$ ipython --no-banner

In [1]: import numpy as np

In [2]: np.set_printoptions(precision=4, suppress=True, linewidth=120)

In [3]: def tidy(a):
   ...:     return np.round(a, 4) + 0
   ...: 

In [4]: K = np.load("layer2.npy")

In [5]: print(K)
[[ 1 -1  1 -1 -1  1 -1  1]
 [ 1 -1 -1  1 -1  1  1 -1]
 [ 1  1  1  1 -1 -1 -1 -1]]

In [6]: K @ K
---------------------------------------------------------------------------
ValueError                                Traceback (most recent call last)
Cell In[6], line 1
----> 1 K @ K

ValueError: matmul: Input operand 1 has a mismatch in its core dimension 0, with gufunc signature (n?,k),(k,m?)->(n?,m?) (size 3 is different from 8)

In [7]: gram = K.T @ K

In [8]: np.allclose(gram, gram.T)
Out[8]: True

In [9]: tidy(np.linalg.svd(K, compute_uv=False) ** 2)
Out[9]: array([8., 8., 8.])

In [10]: np.diag(gram)
Out[10]: array([3, 3, 3, 3, 3, 3, 3, 3])

In [11]: x = np.array([2, 1, 0, 0, 1, 1, 1, 2])

In [12]: h1 = np.maximum(K @ x, 0)

In [13]: K * (h1 > 1e-9)[:, None]
Out[13]: 
array([[ 1, -1,  1, -1, -1,  1, -1,  1],
       [ 0,  0,  0,  0,  0,  0,  0,  0],
       [ 0,  0,  0,  0,  0,  0,  0,  0]])

In [14]: tidy(np.tanh(K @ x))
Out[14]: array([ 0.964,  0.   , -0.964])

In [15]: h1
Out[15]: array([2, 0, 0])

In [16]: K.T @ h1
Out[16]: array([ 2, -2,  2, -2, -2,  2, -2,  2])

In [17]: np.maximum(K @ (3 * x), 0)
Out[17]: array([6, 0, 0])

In [18]: np.maximum(K @ x, 0) - np.maximum(-K @ x, 0)
Out[18]: array([ 2,  0, -2])

In [19]: np.flatnonzero(h1 > 1e-9)
Out[19]: array([0])

In [20]: E = np.loadtxt("out10.csv", delimiter=",")

In [21]: print(E)
[[-0.1293  0.0599  0.7306]
 [ 0.1194 -0.04   -0.3627]
 [-0.7014  0.04   -0.9999]
 [-0.4542  0.0798 -0.7779]
 [ 0.7014 -0.2355 -0.8337]
 [ 0.     -0.1974 -1.    ]
 [ 0.9748 -0.508  -0.9379]
 [-0.5915  0.2543  0.9966]
 [ 0.3714 -0.0798  0.3095]
 [-0.9201  0.3627  0.354 ]
 [-0.7259  0.3275  0.9993]
 [ 0.6231 -0.1586  0.2729]
 [-0.7014  0.2355  0.8337]
 [ 0.9699 -0.5227 -0.995 ]
 [ 0.9033 -0.4462 -0.9996]
 [-0.9618  0.2355 -1.    ]
 [-0.3627 -0.04   -0.9993]
 [-0.7616  0.1974 -0.7531]
 [ 0.664  -0.1974 -0.4301]
 [-0.8076  0.1391 -0.9988]
 [ 0.3364 -0.0997 -0.5299]
 [ 0.5299 -0.0798  0.9425]
 [ 0.2449  0.      0.9468]]

In [22]: cent = E[[8, 12]].astype(float)

In [23]: for _ in range(3):
    ...:     labels = np.linalg.norm(E[:, None] - cent, axis=-1).argmin(axis=1)
    ...:     cent = np.array([E[labels == j].mean(axis=0) for j in range(2)])
    ...: 

In [24]: labels
Out[24]: array([1, 0, 0, 0, 0, 0, 0, 1, 1, 1, 1, 0, 1, 0, 0, 0, 0, 0, 0, 0, 0, 1, 1])

In [25]: np.abs(cent[1] - cent[0]).argmax()
Out[25]: np.int64(2)

In [26]: tidy(cent)
Out[26]: 
array([[ 0.0829, -0.1169, -0.7563],
       [-0.2402,  0.135 ,  0.7641]])

In [27]: np.bincount(labels)
Out[27]: array([15,  8])

In [28]: A2 = np.array([[-2, -2, 2]])

In [29]: M = A2.T @ A2

In [30]: print(M)
[[ 4  4 -4]
 [ 4  4 -4]
 [-4 -4  4]]

In [31]: ev, V = np.linalg.eigh(M)

In [32]: x = np.array([3, 2, 3])

In [33]: print(np.abs(M).sum(axis=1).max(), tidy(np.abs(ev).max()))
12 12.0

In [34]: (np.sign(V[:, -1].round(6)) == np.sign(V[0, -1].round(6))).astype(int)
Out[34]: array([1, 1, 0])

In [35]: rank = np.linalg.matrix_rank(M)

In [36]: print(rank)
1

In [37]: N = np.linalg.svd(M)[2][rank:].T

In [38]: np.linalg.matrix_rank(M.T @ M), np.linalg.matrix_rank(M @ M.T)
Out[38]: (np.int64(1), np.int64(1))

In [39]: N.shape
Out[39]: (3, 2)

In [40]: [int(np.linalg.matrix_rank(M[:i])) for i in range(1, len(M) + 1)]
Out[40]: [1, 1, 1]

In [41]: print([round(float(x), 4) for x in np.linalg.svd(M, compute_uv=False)[:3]])
[12.0, 0.0, 0.0]

In [42]: tidy(np.linalg.norm(M, 2) / np.linalg.norm(M))
Out[42]: np.float64(1.0)

In [43]: ev, V = np.linalg.eigh(M)

In [44]: print(tidy(V.T @ V))
[[1. 0. 0.]
 [0. 1. 0.]
 [0. 0. 1.]]

In [45]: (ev > 1e-8).sum(), (ev < -1e-8).sum()
Out[45]: (np.int64(1), np.int64(0))

In [46]: np.unique(ev.round(6) + 0, return_counts=True)[1]
Out[46]: array([2, 1])

In [47]: A2 = np.array([[1, -2, 1], [2, -3, 2], [3, -1, -1]])

In [48]: np.linalg.matrix_rank(np.vstack([M, A2.T]))
Out[48]: np.int64(3)

In [49]: print(np.vstack([M, A2.T]).shape)
(6, 3)

In [50]: F = np.array([[-0.92, -0.77, -0.92, -0.74],
    ...:     [-0.55, -2.05, -0.55, -3.65],
    ...:     [-1.14, -0.37, -1.06, 0.56],
    ...:     [1.11, 0.24, 1.23, -0.05]])

In [51]: rank = np.linalg.matrix_rank(F)

In [52]: rank
Out[52]: np.int64(3)

In [53]: N = np.linalg.svd(F)[2][rank:].T

In [54]: tidy(F @ N)
Out[54]: 
array([[0.],
       [0.],
       [0.],
       [0.]])

In [55]: m1 = np.load("w.npy")

In [56]: m1
Out[56]: 
array([[12.5453,  5.6529,  8.8468],
       [ 4.919 ,  3.3415,  3.6348],
       [ 2.4651,  2.3654,  1.932 ],
       [ 2.1908,  2.24  ,  1.7396],
       [ 1.9529,  2.1272,  1.5723],
       [ 0.3556,  1.1934,  0.4244],
       [ 0.2003,  1.0671,  0.3075],
       [-0.164 ,  0.1168, -0.0767],
       [ 0.128 , -0.0521,  0.0657],
       [ 1.1961, -0.0552,  0.6518],
       [ 2.0242,  0.5912,  1.0666],
       [ 2.0332,  0.8689,  1.0371],
       [ 1.9697,  1.0799,  0.971 ],
       [ 1.8169,  1.3493,  0.8417],
       [ 0.7402,  2.327 ,  0.041 ],
       [-2.0694,  3.8218, -1.9312],
       [-3.1706,  4.2867, -2.6921]])

In [57]: A2 = np.c_[m1[:, :2] @ np.array([[1, 1], [-2, 2]]), np.array([5, 9, -1, 6, 0, -7, -9, 3, -4, -1, -6, 0, 7, 6, -5, -1, -1])]

In [58]: print(tidy(A2))
[[  1.2395  23.8511   5.    ]
 [ -1.764   11.602    9.    ]
 [ -2.2657   7.1959  -1.    ]
 [ -2.2892   6.6708   6.    ]
 [ -2.3015   6.2073   0.    ]
 [ -2.0312   2.7424  -7.    ]
 [ -1.9339   2.3345  -9.    ]
 [ -0.3976   0.0696   3.    ]
 [  0.2322   0.0238  -4.    ]
 [  1.3065   1.0857  -1.    ]
 [  0.8418   3.2066  -6.    ]
 [  0.2954   3.771    0.    ]
 [ -0.1901   4.1295   7.    ]
 [ -0.8817   4.5155   6.    ]
 [ -3.9138   5.3942  -5.    ]
 [ -9.713    5.5742  -1.    ]
 [-11.744    5.4028  -1.    ]]

In [59]: np.linalg.matrix_rank(A2)
Out[59]: np.int64(3)

In [60]: tidy(np.linalg.lstsq(m1, A2[:, 0])[0])
Out[60]: array([ 1., -2.,  0.])

In [61]: tidy(np.linalg.norm(A2 - m1 @ np.linalg.lstsq(m1, A2)[0], axis=0))
Out[61]: array([ 0.    ,  0.    , 19.4265])

In [62]: x = np.array([-2, 1, -1])

In [63]: y = m1 @ x

In [64]: print(tidy(np.linalg.pinv(m1) @ m1))
[[1. 0. 0.]
 [0. 1. 0.]
 [0. 0. 1.]]

In [65]: rng = np.random.default_rng(84)

In [66]: y = y + 0.05 * rng.normal(size=17)

In [67]: tidy(y)
Out[67]: 
array([-28.3619, -10.1494,  -4.6152,  -3.829 ,  -3.4114,   0.0493,   0.3909,   0.5287,  -0.4168,  -3.0423,  -4.5305,
        -4.2607,  -3.8737,  -3.1967,   0.8565,   9.8487,  13.3159])

In [68]: coef, *_ = np.linalg.lstsq(m1, y)

In [69]: print(tidy(np.linalg.norm(y - m1 @ coef)))
0.1823

In [70]: coef.round()
Out[70]: array([-2.,  1., -1.])

In [71]: [round(float(np.linalg.norm(np.linalg.solve(m1.T @ m1 + lam * np.eye(3), m1.T @ y))), 2) for lam in (0, 1, 10, 100)]
Out[71]: [2.45, 2.4, 2.22, 1.5]

In [72]: hat = m1 @ np.linalg.solve(m1.T @ m1, m1.T)

In [73]: print(np.allclose(hat @ hat, hat))
True

In [74]: tidy(np.linalg.eigvalsh(hat))
Out[74]: array([0., 0., 0., 0., 0., 0., 0., 0., 0., 0., 0., 0., 0., 0., 1., 1., 1.])

In [75]: gram = np.cov(m1, rowvar=False)

In [76]: print(gram.shape)
(3, 3)

In [77]: np.argsort(-m1.std(axis=0).round(6), kind="stable")
Out[77]: array([0, 2, 1])

In [78]: tidy(np.polyfit(m1[:, 1], m1[:, 0], 1))
Out[78]: array([0.8398, 0.1171])

In [79]: tidy(np.corrcoef(m1.T))
Out[79]: 
array([[1.    , 0.407 , 0.9939],
       [0.407 , 1.    , 0.3874],
       [0.9939, 0.3874, 1.    ]])

In [80]: np.median(m1, axis=0)
Out[80]: array([1.8169, 1.3493, 0.8417])

In [81]: feats = 4 * np.eye(4) + np.ones((4, 4))

In [82]: feats
Out[82]: 
array([[5., 1., 1., 1.],
       [1., 5., 1., 1.],
       [1., 1., 5., 1.],
       [1., 1., 1., 5.]])

In [83]: def softmax(z):
    ...:     e = np.exp(z - z.max(axis=-1, keepdims=True))
    ...:     return e / e.sum(axis=-1, keepdims=True)
    ...: 

In [84]: tidy(softmax(feats[3]))
Out[84]: array([0.0174, 0.0174, 0.0174, 0.9479])

In [85]: tidy(softmax(feats).sum(axis=1))
Out[85]: array([1., 1., 1., 1.])

In [86]: S = feats @ feats.T / np.sqrt(4)

In [87]: softmax(S).round(6).argmax(axis=1)
Out[87]: array([0, 1, 2, 3])

In [88]: tidy(softmax(S))
Out[88]: 
array([[0.999 , 0.0003, 0.0003, 0.0003],
       [0.0003, 0.999 , 0.0003, 0.0003],
       [0.0003, 0.0003, 0.999 , 0.0003],
       [0.0003, 0.0003, 0.0003, 0.999 ]])

In [89]: np.kron(np.eye(2, dtype=int), feats)
Out[89]: 
array([[5., 1., 1., 1., 0., 0., 0., 0.],
       [1., 5., 1., 1., 0., 0., 0., 0.],
       [1., 1., 5., 1., 0., 0., 0., 0.],
       [1., 1., 1., 5., 0., 0., 0., 0.],
       [0., 0., 0., 0., 5., 1., 1., 1.],
       [0., 0., 0., 0., 1., 5., 1., 1.],
       [0., 0., 0., 0., 1., 1., 5., 1.],
       [0., 0., 0., 0., 1., 1., 1., 5.]])

In [90]: tidy(np.linalg.eigvals(feats).sum().real)
Out[90]: np.float64(20.0)

In [91]: np.einsum("ij,ji->", feats, feats)
Out[91]: np.float64(112.0)

In [92]: np.einsum("ii->", feats)
Out[92]: np.float64(20.0)

In [93]: tidy(np.linalg.det(feats.T))
Out[93]: np.float64(512.0)

In [94]: cent = np.array([[-0.9, -0.5, 0.8]])

In [95]: X = np.array([[3],
    ...:     [1],
    ...:     [0],
    ...:     [-1],
    ...:     [-2],
    ...:     [-1],
    ...:     [1],
    ...:     [0],
    ...:     [-2],
    ...:     [-2],
    ...:     [-3],
    ...:     [3],
    ...:     [2],
    ...:     [0],
    ...:     [1],
    ...:     [2],
    ...:     [2],
    ...:     [2],
    ...:     [1],
    ...:     [-3],
    ...:     [3],
    ...:     [1]]) @ cent + 0.05 * rng.normal(size=(22, 3))

In [96]: tidy(X)
Out[96]: 
array([[-2.779 , -1.5153,  2.4887],
       [-0.9676, -0.495 ,  0.7607],
       [ 0.0507,  0.0917,  0.0789],
       [ 0.8238,  0.5331, -0.8959],
       [ 1.7308,  1.0134, -1.5831],
       [ 0.8927,  0.5055, -0.7752],
       [-0.9577, -0.469 ,  0.756 ],
       [ 0.0124,  0.0559,  0.041 ],
       [ 1.7913,  0.9719, -1.5717],
       [ 1.8566,  0.9844, -1.5774],
       [ 2.6539,  1.5333, -2.3462],
       [-2.7451, -1.4357,  2.334 ],
       [-1.8349, -1.1102,  1.5815],
       [-0.0145,  0.0575,  0.0284],
       [-0.943 , -0.4973,  0.7672],
       [-1.8471, -0.9668,  1.5368],
       [-1.7808, -1.0377,  1.6551],
       [-1.8402, -1.03  ,  1.5858],
       [-0.8893, -0.4562,  0.8033],
       [ 2.7708,  1.5222, -2.392 ],
       [-2.6551, -1.4549,  2.459 ],
       [-0.8848, -0.4529,  0.813 ]])

In [97]: Uu, sig, vt = np.linalg.svd(X)

In [98]: tidy(sig)
Out[98]: array([11.6928,  0.2604,  0.2082])

In [99]: np.argmax(sig[:-1] / (sig[1:] + 1e-6)) + 1
Out[99]: np.int64(1)

In [100]: A2 = Uu[:, :1] @ np.diag(sig[:1]) @ vt[:1]

In [101]: tidy(np.linalg.norm(X - A2) / np.linalg.norm(X))
Out[101]: np.float64(0.0285)

In [102]: np.linalg.matrix_rank(X, rtol=0.05)
Out[102]: np.int64(1)

In [103]: np.linalg.matrix_rank(A2)
Out[103]: np.int64(1)

In [104]: tidy(np.abs(X - A2).max())
Out[104]: np.float64(0.0933)
